$ python -q
>>> import numpy as np
>>> import numpy.linalg as la
>>> np.set_printoptions(precision=2, suppress=True, linewidth=100, floatmode="fixed")
>>> data = np.load("run13.npy")
>>> print(data.round(2) + 0)
[[ 1.42 -0.45  0.04 -0.32 -0.21 -0.70 -0.62  0.36  0.18  0.74 -0.24]
 [ 0.52  0.02  0.69 -0.28 -0.76  1.11  0.90 -0.10 -0.46  0.58 -0.08]
 [-0.19 -0.96  0.53 -0.24  0.05  0.11 -0.83 -0.18 -1.24 -0.34  0.56]
 [ 0.26  0.60  1.54  0.63  0.54 -0.45  0.11  0.39  0.09 -0.22  0.32]
 [ 0.71 -0.67 -0.29  0.42  1.33  0.23  0.70 -0.66 -0.13 -0.08 -0.14]
 [ 0.19 -0.28 -0.17  0.58 -0.01  0.63 -0.18  1.26 -0.24 -0.71 -0.97]
 [-0.26 -0.87  0.77  0.04 -0.41  0.10 -0.22 -0.73  1.08 -0.40 -0.71]
 [ 0.39  0.20  0.10 -1.48  0.21 -0.20  0.44  0.17  0.07 -1.14 -0.06]
 [ 0.06 -0.57 -0.11 -0.08  0.16  0.70 -0.03  0.72  0.96  0.01  1.30]
 [-0.39 -0.89 -0.04  0.23 -0.50 -1.04  1.16  0.51 -0.20  0.00  0.15]
 [-0.84 -0.25  0.38 -0.78  0.91  0.09  0.01  0.56  0.05  0.99 -0.60]]
>>> def softmax(z):
...     e = np.exp(z - z.max(axis=-1, keepdims=True))
...     return e / e.sum(axis=-1, keepdims=True)
... 
>>> np.round(softmax(10 * data[8]), 2) + 0
array([0.00, 0.00, 0.00, 0.00, 0.00, 0.00, 0.00, 0.00, 0.03, 0.00, 0.96])
>>> softmax(data).sum(axis=1)
array([1.00, 1.00, 1.00, 1.00, 1.00, 1.00, 1.00, 1.00, 1.00, 1.00, 1.00])
>>> S = data @ data.T / np.sqrt(11)
>>> softmax(S)[8] @ data
array([ 0.15, -0.41,  0.24, -0.11,  0.12,  0.17,  0.10,  0.30,  0.18, -0.04,  0.19])
>>> softmax(S).round(6).argmax(axis=1)
array([ 0,  1,  2,  3,  4,  5,  6,  7,  8,  9, 10])
>>> x = np.array([3, -3, 3, 2, 1, -1, -3, 2, 1, 1, -2])
>>> h1 = np.maximum(data @ x, 0)
>>> np.maximum(data @ (3 * x), 0)
array([28.61,  0.00,  8.40, 16.58,  5.63, 16.39, 15.04,  0.00,  2.32,  0.00,  5.80])
>>> np.flatnonzero(h1 > 1e-9)
array([ 0,  2,  3,  4,  5,  6,  8, 10])
>>> np.tanh(data @ x)
array([ 1.00, -0.90,  0.99,  1.00,  0.95,  1.00,  1.00, -1.00,  0.65, -0.52,  0.96])
>>> x = np.array([6, 1, 6, 3, 2, 5, 1, 6, 1, 6, 6])
>>> y = data @ x
>>> coef, lr = np.zeros(11), 1 / la.norm(data, 2) ** 2
>>> for i in range(6):
...     coef -= lr * data.T @ (data @ coef - y)
...     if i % 1 == 0: print(i, round(la.norm(data @ coef - y), 2))
... 
0 0.0
1 0.0
2 0.0
3 0.0
4 0.0
5 0.0
>>> np.round(la.cond(data), 2)
np.float64(1.0)
>>> coef
array([6.00, 1.00, 6.00, 3.00, 2.00, 5.00, 1.00, 6.00, 1.00, 6.00, 6.00])
>>> np.allclose(data @ data.T, data.T @ data)
True
>>> la.determinant(data)
Traceback (most recent call last):
  File "<python-input-23>", line 1, in <module>
    la.determinant(data)
    ^^^^^^^^^^^^^^
AttributeError: module 'numpy.linalg' has no attribute 'determinant'
>>> print(np.round((data + data.T) / 2, 2) + 0)
[[ 1.42  0.03 -0.08 -0.03  0.25 -0.25 -0.44  0.37  0.12  0.18 -0.54]
 [ 0.03  0.02 -0.13  0.16 -0.72  0.41  0.01  0.05 -0.51 -0.16 -0.16]
 [-0.08 -0.13  0.53  0.65 -0.12 -0.03 -0.03 -0.04 -0.67 -0.19  0.47]
 [-0.03  0.16  0.65  0.63  0.48  0.06  0.08 -0.54  0.00  0.01 -0.23]
 [ 0.25 -0.72 -0.12  0.48  1.33  0.11  0.15 -0.23  0.01 -0.29  0.38]
 [-0.25  0.41 -0.03  0.06  0.11  0.63 -0.04  0.53  0.23 -0.88 -0.44]
 [-0.44  0.01 -0.03  0.08  0.15 -0.04 -0.22 -0.14  0.53  0.38 -0.35]
 [ 0.37  0.05 -0.04 -0.54 -0.23  0.53 -0.14  0.17  0.39 -0.31  0.25]
 [ 0.12 -0.51 -0.67  0.00  0.01  0.23  0.53  0.39  0.96 -0.09  0.67]
 [ 0.18 -0.16 -0.19  0.01 -0.29 -0.88  0.38 -0.31 -0.09  0.00  0.57]
 [-0.54 -0.16  0.47 -0.23  0.38 -0.44 -0.35  0.25  0.67  0.57 -0.60]]
>>> np.round(np.abs(la.eigvals(data)).max(), 2)
np.float64(2.0)
>>> O, Rm = la.qr(data)
>>> print(O.round(2) + 0)
[[-0.71  0.22 -0.02  0.16  0.11  0.35  0.31 -0.18 -0.09 -0.37  0.12]
 [-0.26 -0.01 -0.35  0.14  0.38 -0.55 -0.45  0.05  0.23 -0.29  0.04]
 [ 0.10  0.48 -0.27  0.12 -0.02 -0.05  0.41  0.09  0.62  0.17 -0.28]
 [-0.13 -0.30 -0.77 -0.31 -0.27  0.22 -0.06 -0.20 -0.04  0.11 -0.16]
 [-0.35  0.34  0.14 -0.21 -0.66 -0.12 -0.35  0.33  0.06  0.04  0.07]
 [-0.10  0.14  0.08 -0.29  0.01 -0.32  0.09 -0.63  0.12  0.36  0.48]
 [ 0.13  0.44 -0.38 -0.02  0.20 -0.05  0.11  0.36 -0.54  0.20  0.36]
 [-0.19 -0.10 -0.05  0.74 -0.10  0.10 -0.22 -0.08 -0.03  0.57  0.03]
 [-0.03  0.29  0.05  0.04 -0.08 -0.35  0.01 -0.36 -0.48 -0.01 -0.65]
 [ 0.19  0.45  0.02 -0.12  0.25  0.52 -0.58 -0.25  0.10  0.00 -0.07]
 [ 0.42  0.12 -0.19  0.39 -0.45 -0.04 -0.01 -0.28 -0.02 -0.49  0.30]]
>>> np.abs(np.diag(Rm))
array([2.00, 2.00, 2.00, 2.00, 2.00, 2.00, 2.00, 2.00, 2.00, 2.00, 2.00])
>>> print(Rm.round(2) + 0)
[[-2.00  0.00  0.00  0.00  0.00  0.00  0.00  0.00  0.00  0.00  0.00]
 [ 0.00 -2.00  0.00  0.00  0.00  0.00  0.00  0.00  0.00  0.00  0.00]
 [ 0.00  0.00 -2.00  0.00  0.00  0.00  0.00  0.00  0.00  0.00  0.00]
 [ 0.00  0.00  0.00 -2.00  0.00  0.00  0.00  0.00  0.00  0.00  0.00]
 [ 0.00  0.00  0.00  0.00 -2.00  0.00  0.00  0.00  0.00  0.00  0.00]
 [ 0.00  0.00  0.00  0.00  0.00 -2.00  0.00  0.00  0.00  0.00  0.00]
 [ 0.00  0.00  0.00  0.00  0.00  0.00 -2.00  0.00  0.00  0.00  0.00]
 [ 0.00  0.00  0.00  0.00  0.00  0.00  0.00 -2.00  0.00  0.00  0.00]
 [ 0.00  0.00  0.00  0.00  0.00  0.00  0.00  0.00 -2.00  0.00  0.00]
 [ 0.00  0.00  0.00  0.00  0.00  0.00  0.00  0.00  0.00 -2.00  0.00]
 [ 0.00  0.00  0.00  0.00  0.00  0.00  0.00  0.00  0.00  0.00 -2.00]]
>>> np.trace(O @ O.T)
np.float64(11.0)
>>> O.shape, Rm.shape
((11, 11), (11, 11))
